$ python3 -q
>>> import numpy as np
>>> from numpy import linalg as LA
>>> np.set_printoptions(suppress=True, linewidth=140)
>>> K = np.array([[-5, 4, 4], [4, 4, 3], [0, 1, -4]])
>>> G = K.T @ K
>>> np.allclose(G, G.T)
True
>>> np.trace(G), (K ** 2).sum()
(np.int64(115), np.int64(115))
>>> np.round(LA.svd(K, compute_uv=False) ** 2, 1)
array([64.5, 37.9, 12.5])
>>> (K @ K.T).shape
(3, 3)
>>> np.round(LA.norm(K) ** 2 / LA.norm(K, 2) ** 2, 1)
np.float64(1.8)
>>> np.round(LA.norm(K, axis=1), 1)
array([7.5, 6.4, 4.1])
>>> round(LA.norm(K, 1), 1), round(float(LA.norm(K, np.inf)), 1)
(np.float64(11.0), 13.0)
>>> round(LA.norm(K[0] - K[2]), 1)
np.float64(9.9)
>>> np.round(LA.norm(K, "nuc"), 1)
np.float64(17.7)
>>> print(round(float(LA.norm(K, 2)), 1))
8.0
>>> round(LA.eigvals(K).sum().real, 1)
np.float64(-5.0)
>>> np.einsum("ii->", K)
np.int64(-5)
>>> np.round(LA.det(2 * K), 1), np.round(LA.det(K), 1)
(np.float64(1400.0), np.float64(175.0))
>>> print(np.kron(np.eye(2, dtype=int), K))
[[-5  4  4  0  0  0]
 [ 4  4  3  0  0  0]
 [ 0  1 -4  0  0  0]
 [ 0  0  0 -5  4  4]
 [ 0  0  0  4  4  3]
 [ 0  0  0  0  1 -4]]
>>> left, sigma = LA.svd(K)
Traceback (most recent call last):
  File "<python-input-19>", line 1, in <module>
    left, sigma = LA.svd(K)
    ^^^^^^^^^^^
ValueError: too many values to unpack (expected 2)
>>> left, sigma, Vt = LA.svd(K, full_matrices=False)
>>> np.round(Vt @ Vt.T, 1) + 0
array([[1., 0., 0.],
       [0., 1., 0.],
       [0., 0., 1.]])
>>> np.round(left.T @ K @ Vt.T, 1) + 0
array([[8. , 0. , 0. ],
       [0. , 6.2, 0. ],
       [0. , 0. , 3.5]])
>>> print(round(np.sqrt((sigma ** 2).sum()), 1), round(float(LA.norm(K)), 1))
10.7 10.7
>>> np.round(np.cumsum(sigma ** 2) / np.sum(sigma ** 2), 1)
array([0.6, 0.9, 1. ])
>>> sigma.round(1)
array([8. , 6.2, 3.5])
>>> (sigma > 1e-8).sum()
np.int64(3)
>>> np.round(sigma / sigma[0], 1)
array([1. , 0.8, 0.4])
>>> mat = np.loadtxt("w.csv", delimiter=",")
>>> print(mat)
[[ 2. -2. -3.  2.  3.]
 [-2.  2. -2. -3.  2.]
 [-3. -2.  2. -2. -3.]
 [ 2. -3. -2.  2. -2.]
 [ 3.  2. -3. -2.  2.]]
>>> rng = np.random.default_rng(6836)
>>> lab = rng.permutation(5)
>>> lab
array([0, 2, 4, 1, 3])
>>> A2 = mat[lab][:, lab]
>>> np.trace(A2)
np.float64(10.0)
>>> print(np.round(np.sort(np.abs(LA.eigvals(A2))), 1))
[1.1 3.  3.4 7.  8.3]
>>> np.allclose(A2, mat)
False
>>> np.round(LA.eigvalsh(mat).min(), 1)
np.float64(-3.4)
>>> np.all(LA.eigvalsh(mat) > 0)
np.False_
>>> ev, V = LA.eigh(mat)
>>> vec = np.array([3, 1, 0, 3, 2])
>>> (np.sign(V[:, -1].round(6)) == np.sign(V[0, -1].round(6))).astype(int)
array([1, 1, 0, 1, 1])
>>> print(np.round(LA.eigvalsh(mat[1:, 1:]), 1))
[-3.4 -0.2  4.2  7.4]
>>> np.round(V * np.abs(ev) @ V.T, 1) + 0
array([[ 4.7,  0. , -2.1,  1.6,  0.9],
       [ 0. ,  4.4,  0.2, -1.8,  1.6],
       [-2.1,  0.2,  4.6,  0.2, -2.1],
       [ 1.6, -1.8,  0.2,  4.4,  0. ],
       [ 0.9,  1.6, -2.1,  0. ,  4.7]])
>>> m1 = np.loadtxt("mat.csv", delimiter=",")
>>> print(m1)
[[ 1.  1. -1. -1. -1. -1.  1.  1.]
 [ 1. -1.  1. -1. -1.  1. -1.  1.]
 [ 1. -1. -1.  1. -1.  1.  1. -1.]
 [ 1.  1.  1.  1. -1. -1. -1. -1.]
 [ 1. -1.  1. -1.  1. -1.  1. -1.]]
>>> f, g = m1[1], m1[4]
>>> print(f @ g)
0.0
>>> f @ f
np.float64(8.0)
>>> p = (f @ g) / (f @ f) * f
>>> np.outer(f, g)
array([[ 1., -1.,  1., -1.,  1., -1.,  1., -1.],
       [-1.,  1., -1.,  1., -1.,  1., -1.,  1.],
       [ 1., -1.,  1., -1.,  1., -1.,  1., -1.],
       [-1.,  1., -1.,  1., -1.,  1., -1.,  1.],
       [-1.,  1., -1.,  1., -1.,  1., -1.,  1.],
       [ 1., -1.,  1., -1.,  1., -1.,  1., -1.],
       [-1.,  1., -1.,  1., -1.,  1., -1.,  1.],
       [ 1., -1.,  1., -1.,  1., -1.,  1., -1.]])
>>> g - p
array([ 1., -1.,  1., -1.,  1., -1.,  1., -1.])
>>> print(np.round(LA.norm(f + g) ** 2 + LA.norm(f - g) ** 2, 1))
32.0
>>> p
array([ 0., -0.,  0., -0., -0.,  0., -0.,  0.])
>>> W0 = np.load("data.npy")
>>> W0
array([[  3.5, -22.8,   1.5],
       [ 11.3, -57.6,  22.8],
       [ 10.1, -21.4,  -3.3],
       [ -9.8,   5.2,   2.2],
       [ -7.2,   2.5, -29.4],
       [-12.2,  10.2,  16.7],
       [  6.1,  14.6, -14.6],
       [ 11.6,  10.1,  12.9],
       [  2.8,   5.9,  12.1],
       [  2.9, -14.7, -22.2],
       [ -3.5,   8.4,   2.1],
       [-20.5, -15.3,  12.6],
       [  1.2,  10.5,  12.9],
       [  7.7,   1.7, -11.7],
       [-16.7,  -2.5,  -5. ],
       [  0.5,  19.2,  -4.6],
       [ -4. ,  16. ,  19.1]])
>>> A2 = np.c_[W0[:, :2] @ np.array([[2, 2], [2, 1]]), np.array([-2, 3, -1, -3, -3, -1, 1, -3, 1, -3, 3, 3, 3, 3, 1, -2, 3])]
>>> A2.round(1)
array([[-38.6, -15.8,  -2. ],
       [-92.6, -35. ,   3. ],
       [-22.6,  -1.2,  -1. ],
       [ -9.2, -14.4,  -3. ],
       [ -9.4, -11.9,  -3. ],
       [ -4. , -14.2,  -1. ],
       [ 41.4,  26.8,   1. ],
       [ 43.4,  33.3,  -3. ],
       [ 17.4,  11.5,   1. ],
       [-23.6,  -8.9,  -3. ],
       [  9.8,   1.4,   3. ],
       [-71.6, -56.3,   3. ],
       [ 23.4,  12.9,   3. ],
       [ 18.8,  17.1,   3. ],
       [-38.4, -35.9,   1. ],
       [ 39.4,  20.2,  -2. ],
       [ 24. ,   8. ,   3. ]])
>>> np.round(LA.norm(LA.qr(W0)[0].T @ A2, axis=0) ** 2 / ((A2 ** 2).sum(axis=0) + 1e-12), 1)
array([1. , 1. , 0.2])
>>> proj = W0 @ LA.solve(W0.T @ W0, W0.T)
>>> print(np.allclose(proj @ proj, proj))
True
>>> np.trace(proj)
np.float64(3.0)
>>> np.round(np.diag(proj), 1) + 0
array([0.1, 0.6, 0.1, 0.1, 0.3, 0.2, 0.1, 0.2, 0.1, 0.2, 0. , 0.4, 0.1, 0.1, 0.2, 0.1, 0.2])
